% python3 -q
>>> import numpy as np
>>> import numpy.linalg as la
>>> np.set_printoptions(precision=3, suppress=True, linewidth=120, floatmode="fixed")
>>> feats = np.loadtxt("case15.csv", delimiter=",")
>>> print(feats)
[[-0.243 -0.210  0.175 -0.205  0.553  0.448  0.096 -0.386 -0.101 -0.363  0.133]
 [-0.202 -0.138  0.212  0.416 -0.010 -0.337 -0.239 -0.437 -0.311 -0.048 -0.512]
 [-0.040  0.366 -0.136  0.190  0.479 -0.240 -0.519 -0.136  0.388  0.077  0.280]
 [ 0.121 -0.552  0.244  0.036 -0.100 -0.241 -0.132  0.170  0.532 -0.470  0.029]
 [-0.040 -0.108 -0.504  0.106 -0.422  0.501 -0.465 -0.202  0.064 -0.176 -0.032]
 [ 0.000  0.219  0.317 -0.663 -0.310 -0.211 -0.399 -0.181 -0.195 -0.135  0.150]
 [ 0.121 -0.333  0.032  0.291  0.035 -0.070 -0.228  0.208 -0.565  0.026  0.606]
 [ 0.566 -0.168 -0.164 -0.035 -0.072 -0.172  0.263 -0.663  0.093  0.163  0.211]
 [ 0.607 -0.133 -0.065 -0.226  0.385  0.129 -0.329  0.225 -0.168  0.069 -0.450]
 [-0.121  0.005 -0.649 -0.202  0.140 -0.454  0.166  0.074 -0.222 -0.460 -0.053]
 [-0.405 -0.532 -0.196 -0.344  0.082 -0.131 -0.123 -0.015  0.107  0.588 -0.022]]
>>> x = np.array([1, 1, 2, 2, 2, 2, 3, 0, 2, 2, 0])
>>> y = feats @ x
>>> b, lr = np.zeros(11), 1 / la.norm(feats, 2) ** 2
>>> for i in range(250):
...     b -= lr * feats.T @ (feats @ b - y)
...     if i % 50 == 0: print(i, round(la.norm(feats @ b - y), 3))
... 
0 0.0
50 0.0
100 0.0
150 0.0
200 0.0
>>> print(round(la.cond(feats), 3))
1.0
>>> print(b.round(3) + 0)
[1.000 1.000 2.000 2.000 2.000 2.000 3.000 0.000 2.000 2.000 0.000]
>>> x = np.array([3, 0, 3, -2, -3, -3, 1, 1, 1, -3, 3])
>>> y = feats @ x
>>> print(y)
[-1.701 -2.140 -1.284  4.117 -2.253  3.922  1.141  1.845 -1.292  0.276 -2.832]
>>> print(np.round(la.solve(feats, 4 * y), 3) + 0)
[ 12.000   0.000  12.000  -8.000 -12.000 -12.000   4.000   4.000   4.000 -12.000  12.000]
>>> print(np.round(la.solve(feats.T, feats[2]), 3) + 0)
[0.000 0.000 1.000 0.000 0.000 0.000 0.000 0.000 0.000 0.000 0.000]
>>> F = np.loadtxt("mat.csv", delimiter=",")
>>> print(F)
[[1.000 0.000 0.000 0.000 0.000 0.000 0.000 0.000 0.000 0.000 0.000]
 [1.000 1.000 0.000 0.000 0.000 0.000 0.000 0.000 0.000 0.000 0.000]
 [1.000 2.000 1.000 0.000 0.000 0.000 0.000 0.000 0.000 0.000 0.000]
 [1.000 3.000 0.000 1.000 0.000 0.000 0.000 0.000 0.000 0.000 0.000]
 [1.000 0.000 0.000 0.000 1.000 0.000 0.000 0.000 0.000 0.000 0.000]
 [1.000 1.000 2.000 1.000 0.000 1.000 0.000 0.000 0.000 0.000 0.000]
 [1.000 1.000 2.000 1.000 1.000 0.000 1.000 0.000 0.000 0.000 0.000]
 [0.000 3.000 1.000 2.000 3.000 0.000 3.000 1.000 0.000 0.000 0.000]
 [2.000 3.000 1.000 0.000 2.000 1.000 1.000 0.000 1.000 0.000 0.000]
 [2.000 0.000 1.000 3.000 1.000 0.000 2.000 3.000 0.000 1.000 0.000]
 [1.000 0.000 0.000 0.000 2.000 0.000 3.000 3.000 3.000 2.000 1.000]]
>>> def softmax(z):
...     e = np.exp(z - z.max(axis=-1, keepdims=True))
...     return e / e.sum(axis=-1, keepdims=True)
... 
>>> print(np.round(softmax(10 * F[7]), 3) + 0)
[0.000 0.333 0.000 0.000 0.333 0.000 0.333 0.000 0.000 0.000 0.000]
>>> print(softmax(F[7]))
[0.013 0.257 0.035 0.095 0.257 0.013 0.257 0.035 0.013 0.013 0.013]
>>> scores = F @ F.T / np.sqrt(11)
>>> print(softmax(scores)[7] @ F)
[0.071 2.920 0.991 1.960 2.936 0.014 2.946 1.030 0.045 0.035 0.010]
>>> Q, Rm = la.qr(F)
>>> print(np.round(Q.T @ Q, 3) + 0)
[[1.000 0.000 0.000 0.000 0.000 0.000 0.000 0.000 0.000 0.000 0.000]
 [0.000 1.000 0.000 0.000 0.000 0.000 0.000 0.000 0.000 0.000 0.000]
 [0.000 0.000 1.000 0.000 0.000 0.000 0.000 0.000 0.000 0.000 0.000]
 [0.000 0.000 0.000 1.000 0.000 0.000 0.000 0.000 0.000 0.000 0.000]
 [0.000 0.000 0.000 0.000 1.000 0.000 0.000 0.000 0.000 0.000 0.000]
 [0.000 0.000 0.000 0.000 0.000 1.000 0.000 0.000 0.000 0.000 0.000]
 [0.000 0.000 0.000 0.000 0.000 0.000 1.000 0.000 0.000 0.000 0.000]
 [0.000 0.000 0.000 0.000 0.000 0.000 0.000 1.000 0.000 0.000 0.000]
 [0.000 0.000 0.000 0.000 0.000 0.000 0.000 0.000 1.000 0.000 0.000]
 [0.000 0.000 0.000 0.000 0.000 0.000 0.000 0.000 0.000 1.000 0.000]
 [0.000 0.000 0.000 0.000 0.000 0.000 0.000 0.000 0.000 0.000 1.000]]
>>> print(np.round(Q @ Rm, 3) + 0)
[[1.000 0.000 0.000 0.000 0.000 0.000 0.000 0.000 0.000 0.000 0.000]
 [1.000 1.000 0.000 0.000 0.000 0.000 0.000 0.000 0.000 0.000 0.000]
 [1.000 2.000 1.000 0.000 0.000 0.000 0.000 0.000 0.000 0.000 0.000]
 [1.000 3.000 0.000 1.000 0.000 0.000 0.000 0.000 0.000 0.000 0.000]
 [1.000 0.000 0.000 0.000 1.000 0.000 0.000 0.000 0.000 0.000 0.000]
 [1.000 1.000 2.000 1.000 0.000 1.000 0.000 0.000 0.000 0.000 0.000]
 [1.000 1.000 2.000 1.000 1.000 0.000 1.000 0.000 0.000 0.000 0.000]
 [0.000 3.000 1.000 2.000 3.000 0.000 3.000 1.000 0.000 0.000 0.000]
 [2.000 3.000 1.000 0.000 2.000 1.000 1.000 0.000 1.000 0.000 0.000]
 [2.000 0.000 1.000 3.000 1.000 0.000 2.000 3.000 0.000 1.000 0.000]
 [1.000 0.000 0.000 0.000 2.000 0.000 3.000 3.000 3.000 2.000 1.000]]
>>> J = np.loadtxt("arr.csv", delimiter=",")
>>> print(J)
[[ 24.953 -17.801 -28.962  22.215 -13.926]
 [ 24.832 -17.693 -28.816  22.113 -13.821]
 [ 20.925 -14.215 -24.142  18.827 -10.494]
 [ 15.792  -9.734 -18.109  14.590  -6.326]
 [  9.676  -4.603 -11.127   9.675  -1.818]
 [  9.650  -4.582 -11.097   9.654  -1.800]
 [  7.939  -3.217  -9.197   8.305  -0.680]
 [  4.104  -0.375  -5.044   5.293   1.421]
 [  3.848  -0.204  -4.774   5.091   1.530]
 [  1.968   0.919  -2.801   3.549   2.105]
 [  0.989   1.312  -1.772   2.645   2.115]
 [  0.427   1.369  -1.148   2.002   1.883]
 [ -0.068   0.753  -0.338   0.788   0.835]
 [  0.082  -0.358   0.144  -0.360  -0.343]
 [  0.204  -0.797   0.334  -0.819  -0.728]
 [  0.533  -1.820   0.914  -2.054  -1.476]
 [  0.620  -2.084   1.110  -2.426  -1.633]
 [  0.965  -3.182   2.267  -4.374  -2.090]
 [  1.014  -3.363   2.532  -4.781  -2.126]
 [  1.066  -3.569   2.870  -5.286  -2.149]
 [  1.120  -3.825   3.354  -5.988  -2.144]
 [  1.174  -4.587   5.541  -8.936  -1.781]
 [  0.487  -5.153  11.630 -16.263   0.516]
 [  0.189  -5.107  13.264 -18.118   1.287]
 [  0.045  -5.069  13.993 -18.935   1.644]
 [ -0.351  -4.928  15.873 -21.017   2.595]
 [ -1.039  -4.603  18.838 -24.242   4.170]
 [ -1.714  -4.222  21.511 -27.099   5.652]
 [ -4.008  -2.693  29.657 -35.594  10.425]
 [ -4.333  -2.457  30.737 -36.702  11.080]
 [ -4.887  -2.049  32.542 -38.544  12.184]
 [ -9.401   1.507  46.272 -52.296  20.877]
 [ -9.408   1.513  46.294 -52.317  20.891]]
>>> print(np.unique(J.round(6), axis=0).shape)
(33, 5)
>>> print(la.lstsq(J[:-1].T, J[-1])[2])
3
>>> print(np.allclose(J[:-1].T @ la.lstsq(J[:-1].T, J[-1])[0], J[-1]))
True
>>> A2 = J / np.sqrt((J ** 2).mean(axis=1, keepdims=True))
>>> print(A2[10])
[ 0.531  0.705 -0.952  1.422  1.137]
>>> print(la.norm(A2, axis=1))
[2.236 2.236 2.236 2.236 2.236 2.236 2.236 2.236 2.236 2.236 2.236 2.236 2.236 2.236 2.236 2.236 2.236 2.236 2.236
 2.236 2.236 2.236 2.236 2.236 2.236 2.236 2.236 2.236 2.236 2.236 2.236 2.236 2.236]
>>> print(la.matrix_rank(A2) == la.matrix_rank(J))
True
>>> print(la.matrix_rank(J - J.mean(axis=1, keepdims=True)))
3
>>> Xs = J - J.mean(axis=0)
>>> left, sigma, Vt = la.svd(Xs, full_matrices=False)
>>> print(np.abs(Vt[0]).argmax())
3
>>> print(np.searchsorted(np.cumsum(sigma ** 2) / (sigma ** 2).sum(), 0.9) + 1)
1
>>> print(sigma.round(3) + 0)
[164.039  34.163  15.287   0.000   0.000]
>>> print(np.round((sigma ** 2).sum() ** 2 / (sigma ** 4).sum(), 3))
1.105
>>> print((np.sign(left[:, 0]) == np.sign(left[0, 0])).astype(int))
[1 1 1 1 1 1 1 1 1 1 1 1 1 1 1 1 1 1 1 1 1 0 0 0 0 0 0 0 0 0 0 0 0]
